% ipython --no-banner

In [1]: import numpy as np

In [2]: from numpy import linalg as LA

In [3]: np.set_printoptions(precision=2, suppress=True, linewidth=160)

In [4]: m1 = np.array([[1.13, 1.98, 1.98],
   ...:     [0.95, 1.95, 1.96],
   ...:     [1.15, 1.98, 2.12],
   ...:     [2.9, 6.24, 5.92]])

In [5]: np.diff(m1, axis=0)
Out[5]: 
array([[-0.18, -0.03, -0.02],
       [ 0.2 ,  0.03,  0.16],
       [ 1.75,  4.26,  3.8 ]])

In [6]: m1.sum(axis=0)
Out[6]: array([ 6.13, 12.15, 11.98])

In [7]: m1.mean(axis=0)
Out[7]: array([1.53, 3.04, 3.  ])

In [8]: np.count_nonzero(m1)
Out[8]: np.int64(12)

In [9]: LA.svd(m1, compute_uv=False)
Out[9]: array([10.47,  0.27,  0.08])

In [10]: np.abs(m1).max()
Out[10]: np.float64(6.24)

In [11]: LA.cond(m1) > 100
Out[11]: np.True_

In [12]: np.argsort(-LA.norm(m1, axis=0).round(6), kind="stable")[:3]
Out[12]: array([1, 2, 0])

In [13]: LA.matrix_rank(m1, rtol=0.1)
Out[13]: np.int64(1)

In [14]: np.abs(LA.svd(m1)[2][-1])
Out[14]: array([0.6 , 0.39, 0.7 ])

In [15]: round(np.log10(LA.cond(m1)))
Out[15]: 2

In [16]: Uu, sv, Vt = LA.svd(m1)

In [17]: np.argmax(sv[:-1] / (sv[1:] + 1e-6)) + 1
Out[17]: np.int64(1)

In [18]: M2 = Uu[:, :1] @ np.diag(sv[:1]) @ Vt[:1]

In [19]: LA.matrix_rank(m1, rtol=0.05)
Out[19]: np.int64(1)

In [20]: M2
Out[20]: 
array([[0.99, 2.05, 1.98],
       [0.96, 1.98, 1.92],
       [1.02, 2.11, 2.04],
       [2.99, 6.16, 5.96]])

In [21]: round(LA.norm(m1 - M2, 2), 2), np.round(sv[1], 2)
Out[21]: (np.float64(0.27), np.float64(0.27))

In [22]: round(float(np.abs(m1 - M2).max()), 2)
Out[22]: 0.14

In [23]: LA.matrix_rank(M2)
Out[23]: np.int64(1)

In [24]: data = np.array([[4, 2, 4],
    ...:     [8, 2, 8],
    ...:     [4, 2, 4],
    ...:     [6, 2, 6],
    ...:     [4, 2, 4],
    ...:     [8, 2, 8],
    ...:     [2, 2, 2],
    ...:     [10, 2, 10],
    ...:     [8, 2, 8],
    ...:     [2, 2, 2],
    ...:     [4, 2, 4],
    ...:     [6, 2, 6],
    ...:     [10, 2, 10],
    ...:     [8, 2, 8],
    ...:     [6, 2, 6],
    ...:     [6, 2, 6],
    ...:     [2, 2, 2],
    ...:     [4, 2, 4],
    ...:     [8, 2, 8],
    ...:     [4, 2, 4],
    ...:     [8, 2, 8]])

In [25]: data
Out[25]: 
array([[ 4,  2,  4],
       [ 8,  2,  8],
       [ 4,  2,  4],
       [ 6,  2,  6],
       [ 4,  2,  4],
       [ 8,  2,  8],
       [ 2,  2,  2],
       [10,  2, 10],
       [ 8,  2,  8],
       [ 2,  2,  2],
       [ 4,  2,  4],
       [ 6,  2,  6],
       [10,  2, 10],
       [ 8,  2,  8],
       [ 6,  2,  6],
       [ 6,  2,  6],
       [ 2,  2,  2],
       [ 4,  2,  4],
       [ 8,  2,  8],
       [ 4,  2,  4],
       [ 8,  2,  8]])

In [26]: # column 2 repeats column 0

In [27]: T = np.stack([data, -1 * data, data[::-1]])

In [28]: T.sum(axis=0)
Out[28]: 
array([[ 8,  2,  8],
       [ 4,  2,  4],
       [ 8,  2,  8],
       [ 4,  2,  4],
       [ 2,  2,  2],
       [ 6,  2,  6],
       [ 6,  2,  6],
       [ 8,  2,  8],
       [10,  2, 10],
       [ 6,  2,  6],
       [ 4,  2,  4],
       [ 2,  2,  2],
       [ 8,  2,  8],
       [10,  2, 10],
       [ 2,  2,  2],
       [ 8,  2,  8],
       [ 4,  2,  4],
       [ 6,  2,  6],
       [ 4,  2,  4],
       [ 8,  2,  8],
       [ 4,  2,  4]])

In [29]: LA.matrix_rank(T)
Out[29]: array([2, 2, 2])

In [30]: LA.matrix_rank(T.reshape(3, -1))
Out[30]: np.int64(2)

In [31]: (T @ data.T).shape
Out[31]: (3, 21, 21)

In [32]: arr = np.load("case10.npy")

In [33]: arr
Out[33]: 
array([[64, 24,  0],
       [24,  9,  0],
       [ 0,  0,  0]])

In [34]: Uu, sv, Vt = LA.svd(arr)

In [35]: evecs = Vt[:(sv > 1e-8).sum()]

In [36]: rng = np.random.default_rng(407)

In [37]: vec = arr[2] + 3 * arr[1] + rng.integers(2) * np.eye(3)[0]

In [38]: vec
Out[38]: array([72., 27.,  0.])

In [39]: round(LA.norm(vec - evecs.T @ evecs @ vec), 2)
Out[39]: np.float64(0.0)

In [40]: np.diag(evecs.T @ evecs)
Out[40]: array([0.88, 0.12, 0.  ])

In [41]: np.allclose(evecs.T @ evecs @ vec, vec)
Out[41]: True

In [42]: np.allclose(arr, arr.T)
Out[42]: True

In [43]: round(np.abs(LA.eigvals(arr)).max(), 2)
Out[43]: np.float64(73.0)

In [44]: np.allclose(arr @ arr.T, arr.T @ arr)
Out[44]: True

In [45]: arr @ arr
Out[45]: 
array([[4672, 1752,    0],
       [1752,  657,    0],
       [   0,    0,    0]])

In [46]: (arr + arr.T) / 2
Out[46]: 
array([[64., 24.,  0.],
       [24.,  9.,  0.],
       [ 0.,  0.,  0.]])

In [47]: X = np.load("mat.npy")

In [48]: X
Out[48]: 
array([[ 0,  2, -1],
       [ 0,  0,  1],
       [ 0,  0,  0]])

In [49]: np.round(LA.det(2 * X), 2), np.round(LA.det(X), 2)
Out[49]: (np.float64(0.0), np.float64(0.0))

In [50]: np.einsum("ii->", X)
Out[50]: np.int64(0)

In [51]: np.poly(X)
Out[51]: array([1., 0., 0., 0.])

In [52]: X.mean(axis=0)
Out[52]: array([0.  , 0.67, 0.  ])

In [53]: np.diff(X, axis=0)
Out[53]: 
array([[ 0, -2,  2],
       [ 0,  0, -1]])

In [54]: np.count_nonzero(X)
Out[54]: np.int64(3)

In [55]: mat = np.load("layer8.npy")

In [56]: mat
Out[56]: 
array([[-1.  ,  0.99,  1.  ],
       [ 0.95, -0.99, -1.  ],
       [-1.  ,  0.96,  1.  ],
       [-0.12,  0.3 ,  0.41],
       [-1.  ,  0.99,  1.  ],
       [ 1.  , -0.93, -0.99],
       [ 0.42, -0.34, -0.5 ],
       [ 1.  , -0.99, -1.  ],
       [ 0.94, -1.  , -1.  ],
       [ 0.98, -0.85, -0.97]])

In [57]: # rows 0 and 4 are equal

In [58]: vec = np.array([2, 0, 2])

In [59]: y = mat @ vec

In [60]: y
Out[60]: array([ 0.  , -0.1 ,  0.  ,  0.58,  0.  ,  0.02, -0.16,  0.  , -0.12,  0.02])

In [61]: np.round(LA.pinv(mat) @ mat, 2) + 0
Out[61]: 
array([[1., 0., 0.],
       [0., 1., 0.],
       [0., 0., 1.]])

In [62]: np.round(LA.lstsq(mat, y)[0], 2) + 0
Out[62]: array([2., 0., 2.])

In [63]: y = y + 0.02 * rng.normal(size=10)

In [64]: y.round(2) + 0
Out[64]: array([ 0.  , -0.08, -0.02,  0.6 ,  0.  ,  0.03, -0.15, -0.01, -0.11, -0.01])

In [65]: coef, *_ = LA.lstsq(mat, y)

In [66]: round(LA.norm(y - mat @ coef), 2)
Out[66]: np.float64(0.04)

In [67]: np.round(mat.T @ (y - mat @ coef), 2) + 0
Out[67]: array([0., 0., 0.])
